% python3 -q
>>> import numpy as np
>>> import numpy.linalg as la
>>> np.set_printoptions(precision=2, suppress=True, linewidth=160, legacy="1.25")
>>> def rnd(a):
...     return np.round(a, 2) + 0
... 
>>> data = np.load("run11.npy")
>>> print(data)
[[ 7 -1  9 -7  8 -8  7]
 [ 0  1 -6 -6 -2 -2 -7]
 [ 0  0 -5  4 -2  7 -8]
 [ 0  0  0  5 -5 -1 -7]
 [ 0  0  0  0  8  9 -5]
 [ 0  0  0  0  0 -7 -5]
 [ 0  0  0  0  0  0  7]]
>>> # triangular
>>> rng = np.random.default_rng(30)
>>> idx = rng.permutation(7)
>>> Y = data[:, idx] * rng.choice([-1, 1], 7)
>>> print(Y)
[[-8 -8  7  1  7  7 -9]
 [-2  2  0 -1 -7  6  6]
 [ 7  2  0  0 -8 -4  5]
 [-1  5  0  0 -7 -5  0]
 [ 9 -8  0  0 -5  0  0]
 [-7  0  0  0 -5  0  0]
 [ 0  0  0  0  7  0  0]]
>>> U, _, VT = la.svd(data.T @ Y)
>>> print(rnd(la.lstsq(data, Y)[0]))
[[ 0.  0.  1.  0.  0.  0.  0.]
 [ 0.  0.  0. -1.  0.  0.  0.]
 [ 0.  0.  0.  0.  0.  0. -1.]
 [ 0.  0.  0.  0.  0. -1.  0.]
 [ 0. -1.  0.  0.  0.  0.  0.]
 [ 1.  0.  0.  0.  0.  0.  0.]
 [ 0.  0.  0.  0.  1.  0.  0.]]
>>> print(rnd(U @ VT))
[[ 0.  0.  1.  0.  0.  0.  0.]
 [ 0.  0.  0. -1.  0.  0.  0.]
 [ 0.  0.  0.  0.  0.  0. -1.]
 [ 0.  0.  0.  0.  0. -1.  0.]
 [ 0. -1.  0.  0.  0.  0.  0.]
 [ 1.  0.  0.  0.  0.  0.  0.]
 [ 0.  0.  0.  0.  1.  0.  0.]]
>>> print(idx)
[5 4 0 1 6 3 2]
>>> x = np.array([1, 3, 2, 0, 1, 1, 0])
>>> target = data @ x
>>> print(target)
[ 22 -13  -5  -6  17  -7   0]
>>> print(rnd(la.solve(data, target + data[:, 2])))
[1. 3. 3. 0. 1. 1. 0.]
>>> print(rnd(la.solve(data, 4 * target)))
[ 4. 12.  8.  0.  4.  4.  0.]
>>> idx = rng.permutation(7)
>>> print(idx)
[4 6 2 3 1 0 5]
>>> Y = data[idx][:, idx]
>>> print(np.trace(Y))
16
>>> print(rnd(np.sort(np.abs(la.eigvals(Y)))))
[1. 5. 5. 7. 7. 7. 8.]
>>> Y = data ** -1
Traceback (most recent call last):
  File "<python-input-25>", line 1, in <module>
    Y = data ** -1
        ~~~~~^^~~~
ValueError: Integers to negative integer powers are not allowed.
>>> Y = la.inv(data)
>>> print(rnd(data @ Y))
[[1. 0. 0. 0. 0. 0. 0.]
 [0. 1. 0. 0. 0. 0. 0.]
 [0. 0. 1. 0. 0. 0. 0.]
 [0. 0. 0. 1. 0. 0. 0.]
 [0. 0. 0. 0. 1. 0. 0.]
 [0. 0. 0. 0. 0. 1. 0.]
 [0. 0. 0. 0. 0. 0. 1.]]
>>> print(rnd(la.det(data) * Y))
[[  9800.   9800.   5880.  20776.   7105.  -1953.  31176.]
 [     0.  68600. -82320. 148176.  89180.  -8428. 180376.]
 [     0.      0. -13720.  10976.   3430. -10878. -10024.]
 [     0.      0.      0.  13720.   8575.   9065.  26320.]
 [     0.      0.      0.      0.   8575.  11025.  14000.]
 [     0.      0.      0.      0.      0.  -9800.  -7000.]
 [     0.      0.      0.      0.      0.      0.   9800.]]
>>> print((np.abs(Y) > 1e-9).astype(int))
[[1 1 1 1 1 1 1]
 [0 1 1 1 1 1 1]
 [0 0 1 1 1 1 1]
 [0 0 0 1 1 1 1]
 [0 0 0 0 1 1 1]
 [0 0 0 0 0 1 1]
 [0 0 0 0 0 0 1]]
>>> t3 = np.stack([data, 4 * data, data[::-1]])
>>> print(np.einsum("bij,cij->bc", t3, t3))
[[ 1038  4152   470]
 [ 4152 16608  1880]
 [  470  1880  1038]]
>>> print(rnd(la.norm(t3, axis=(1, 2))))
[ 32.22 128.87  32.22]
>>> J = np.array([[0, 2, 5, 4, 0, -3],
...     [4, 0, -3, 3, 3, 3],
...     [5, 5, -3, 3, -4, 1],
...     [-5, 4, 2, 3, -1, -5],
...     [-5, -1, 0, 1, 1, -1],
...     [1, 0, 3, 0, -2, -4]])
>>> print(J)
[[ 0  2  5  4  0 -3]
 [ 4  0 -3  3  3  3]
 [ 5  5 -3  3 -4  1]
 [-5  4  2  3 -1 -5]
 [-5 -1  0  1  1 -1]
 [ 1  0  3  0 -2 -4]]
>>> f, r1 = J[3], J[0]
>>> print(f @ r1)
45
>>> print(f @ f)
80
>>> pr = (f @ r1) / (f @ f) * f
>>> print(rnd(la.norm(f + r1) ** 2 + la.norm(f - r1) ** 2))
268.0
>>> print(rnd(r1 - pr))
[ 2.81 -0.25  3.88  2.31  0.56 -0.19]
>>> print(np.outer(f, r1))
[[  0 -10 -25 -20   0  15]
 [  0   8  20  16   0 -12]
 [  0   4  10   8   0  -6]
 [  0   6  15  12   0  -9]
 [  0  -2  -5  -4   0   3]
 [  0 -10 -25 -20   0  15]]
>>> print(la.matrix_rank(np.outer(f, r1)))
1
>>> print(J.shape)
(6, 6)
>>> print(np.count_nonzero(J))
30
>>> print(la.matrix_rank(J))
6
>>> print(np.abs(J).max())
5
>>> print(np.diff(J, axis=0))
[[  4  -2  -8  -1   3   6]
 [  1   5   0   0  -7  -2]
 [-10  -1   5   0   3  -6]
 [  0  -5  -2  -2   2   4]
 [  6   1   3  -1  -3  -3]]
>>> x = np.array([2, 1, 1, 2, 1, 0])
>>> print(la.norm(J @ x) <= la.norm(J, 2) * la.norm(x) + 1e-9)
True
>>> print(np.einsum("ij,j->i", J, x))
[15 14 14  1 -8  3]
>>> print((J * x).sum(axis=1))
[15 14 14  1 -8  3]
>>> print(np.sign((J @ x).round(6)))
[ 1  1  1  1 -1  1]
>>> print(J * x)
[[  0   2   5   8   0   0]
 [  8   0  -3   6   3   0]
 [ 10   5  -3   6  -4   0]
 [-10   4   2   6  -1   0]
 [-10  -1   0   2   1   0]
 [  2   0   3   0  -2   0]]
>>> print(J @ np.eye(6)[3])
[4. 3. 3. 3. 1. 0.]
>>> Y = np.array([[1, 0, 4], [4, 0, 0], [4, 1, 1], [1, 5, 0], [0, 0, 5], [3, 3, 4]])
>>> print(np.vstack([J, Y.T]).shape)
(9, 6)
>>> print(np.einsum("ik,kj->ji", J, Y))
[[ 23   4  19   7 -11   1]
 [ 16  21  15   2   2  -9]
 [ -7  40   1 -43 -19 -19]]
>>> print(la.matrix_rank(np.vstack([J, Y.T])))
6
>>> cov = J.T @ J
>>> print((J @ J.T).shape)
(6, 6)
>>> print(np.trace(cov), (J ** 2).sum())
330 330
>>> print(cov)
[[ 92  10 -34   7 -10  43]
 [ 10  46   3  34 -25 -20]
 [-34   3  56   8  -5 -49]
 [  7  34   8  44  -5 -16]
 [-10 -25  -5  -5  31  17]
 [ 43 -20 -49 -16  17  61]]
>>> E = np.loadtxt("a.csv", delimiter=",")
>>> print(E)
[[ 19.  -1.  -9. -15.]
 [ 12.   1.  -8. -10.]
 [ -2.   0.   0.   2.]
 [ 22.  -1. -10. -18.]]
>>> idx = rng.permutation(4)
>>> print(idx)
[3 1 2 0]
>>> Y = E[idx][:, idx]
>>> print(np.diag(Y))
[-18.   1.   0.  19.]
>>> print(rnd(la.det(Y)), rnd(la.det(E[idx])))
12.0 -12.0
>>> print(np.trace(Y))
2.0
>>> U, s, VT = la.svd(E)
>>> print(np.argmax(s[:-1] / (s[1:] + 1e-6)) + 1)
1
>>> print(rnd(s))
[43.43  2.66  0.81  0.13]
>>> Y = U[:, :1] @ np.diag(s[:1]) @ VT[:1]
>>> print(rnd(la.norm(E - Y, 2)), rnd(s[1]))
2.66 2.66
>>> print((E - E.T) / 2)
[[  0.   -6.5  -3.5 -18.5]
 [  6.5   0.   -4.   -4.5]
 [  3.5   4.    0.    6. ]
 [ 18.5   4.5  -6.    0. ]]
>>> print(E @ E)
[[ 37.  -5. -13. -23.]
 [ 36.  -1. -16. -26.]
 [  6.   0.  -2.  -6.]
 [ 30.  -5. -10. -16.]]
>>> print(rnd(np.abs(la.eigvals(E)).max()))
3.0
>>> print(rnd(la.matrix_power(E, 3)))
[[ 163.  -19.  -63. -117.]
 [ 132.  -11.  -56.  -94.]
 [ -14.    0.    6.   14.]
 [ 178.  -19.  -70. -132.]]
>>> f = np.array([-1, 6, 7, -8])
>>> Y = E + np.outer(f, np.eye(4)[3])
>>> print(rnd(la.det(Y) / la.det(E)), rnd(1 + la.solve(E, f)[3]))
10.0 10.0
>>> print(Y)
[[ 19.  -1.  -9. -16.]
 [ 12.   1.  -8.  -4.]
 [ -2.   0.   0.   9.]
 [ 22.  -1. -10. -26.]]
>>> print(la.matrix_rank(la.inv(Y) - la.inv(E), tol=1e-8))
1
>>> mat = np.tanh(np.array([[-0.2, -0.9],
...     [-0.6, -0.3],
...     [0.2, 1.4],
...     [0.8, 2.6],
...     [-0.6, -1.2],
...     [-1.0, 0.9],
...     [0.1, 0.8],
...     [-3.0, -0.1],
...     [0.1, 0.4],
...     [-0.8, -1.1],
...     [0.5, 1.6],
...     [0.2, -0.8],
...     [-0.3, 1.6],
...     [-0.9, 0.0],
...     [-0.4, 0.2],
...     [-1.8, -0.3],
...     [0.7, -0.2],
...     [-1.3, 0.2],
...     [-0.1, 0.1],
...     [-0.4, 1.7],
...     [-0.2, 1.1],
...     [0.0, 1.7],
...     [-1.8, -1.0],
...     [-1.0, -0.6],
...     [-0.4, 0.7],
...     [-0.1, -1.8],
...     [-0.9, 1.1]]) @ np.array([[-0.9, -1.4, 1.7, 1.5], [-0.6, -0.8, 0.0, 0.1]]))
>>> print(rnd(mat))
[[ 0.62  0.76 -0.33 -0.37]
 [ 0.62  0.79 -0.77 -0.73]
 [-0.77 -0.89  0.33  0.41]
 [-0.98 -1.    0.88  0.9 ]
 [ 0.85  0.95 -0.77 -0.77]
 [ 0.35  0.59 -0.94 -0.89]
 [-0.52 -0.65  0.17  0.23]
 [ 0.99  1.   -1.   -1.  ]
 [-0.32 -0.43  0.17  0.19]
 [ 0.88  0.96 -0.88 -0.86]
 [-0.89 -0.96  0.69  0.72]
 [ 0.29  0.35  0.33  0.22]
 [-0.6  -0.7  -0.47 -0.28]
 [ 0.67  0.85 -0.91 -0.87]
 [ 0.24  0.38 -0.59 -0.52]
 [ 0.95  0.99 -1.   -0.99]
 [-0.47 -0.68  0.83  0.77]
 [ 0.78  0.93 -0.98 -0.96]
 [ 0.03  0.06 -0.17 -0.14]
 [-0.58 -0.66 -0.59 -0.41]
 [-0.45 -0.54 -0.33 -0.19]
 [-0.77 -0.88  0.    0.17]
 [ 0.98  1.   -1.   -0.99]
 [ 0.85  0.95 -0.94 -0.92]
 [-0.06  0.   -0.59 -0.49]
 [ 0.82  0.92 -0.17 -0.32]
 [ 0.15  0.36 -0.91 -0.85]]
>>> t3 = np.stack([E, 3 * E, E[::-1]])
>>> print(rnd(la.norm(t3, axis=(1, 2))))
[ 43.52 130.56  43.52]
>>> print(rnd(la.det(t3)))
[ 12. 972.  12.]
>>> O, evecs = la.qr(E[:, :2])[0], la.qr(E[:, 2:])[0]
>>> s = la.svd(O.T @ evecs, compute_uv=False)
>>> print((s > 0.9).sum())
1
>>> K = np.loadtxt("dump.csv", delimiter=",")
>>> print(K)
[[-0.79  1.97  3.81  5.97]
 [ 0.64  1.67  5.39  5.42]
 [ 1.39  0.8   6.04  4.95]
 [ 0.33  1.72  3.24  5.78]
 [-0.49 -1.35  1.7   2.45]
 [-0.28  0.61  5.9   7.25]
 [-2.33  2.33  5.05  3.87]
 [-0.7   1.02  3.89  4.31]
 [-2.54 -0.97  1.1   1.43]
 [-1.22  0.9  -0.11  2.83]
 [ 0.03  2.11  6.21  6.29]]
>>> f = np.array([2, 0])
>>> print(np.convolve(K[8], f))
[-5.08 -1.94  2.2   2.86  0.  ]
>>> O, Rm = la.qr(K)
>>> print(O.shape, Rm.shape)
(11, 4) (4, 4)
>>> print(rnd(O))
[[-0.19 -0.37  0.07 -0.3 ]
 [ 0.15 -0.36 -0.2   0.05]
 [ 0.33 -0.21 -0.49  0.18]
 [ 0.08 -0.36  0.05 -0.46]
 [-0.12  0.29 -0.5  -0.25]
 [-0.07 -0.11 -0.49 -0.27]
 [-0.56 -0.39  0.05  0.52]
 [-0.17 -0.18 -0.17  0.  ]
 [-0.61  0.29 -0.31 -0.01]
 [-0.29 -0.14  0.25 -0.5 ]
 [ 0.01 -0.43 -0.17  0.1 ]]
>>> print(rnd(O.T @ O))
[[1. 0. 0. 0.]
 [0. 1. 0. 0.]
 [0. 0. 1. 0.]
 [0. 0. 0. 1.]]
>>> print(np.trace(O @ O.T))
4.0
>>> print(rnd(np.abs(np.diag(Rm))))
[4.15 4.96 9.16 4.64]
>>> print(np.allclose(Rm.T @ Rm, K.T @ K))
True
>>> idx = K[:, 2] > np.median(K[:, 2])
>>> f = K[idx].mean(axis=0) - K[~idx].mean(axis=0)
>>> print(((K - K.mean(axis=0)) @ f > 0).astype(int))
[1 1 1 1 0 1 1 0 0 0 1]
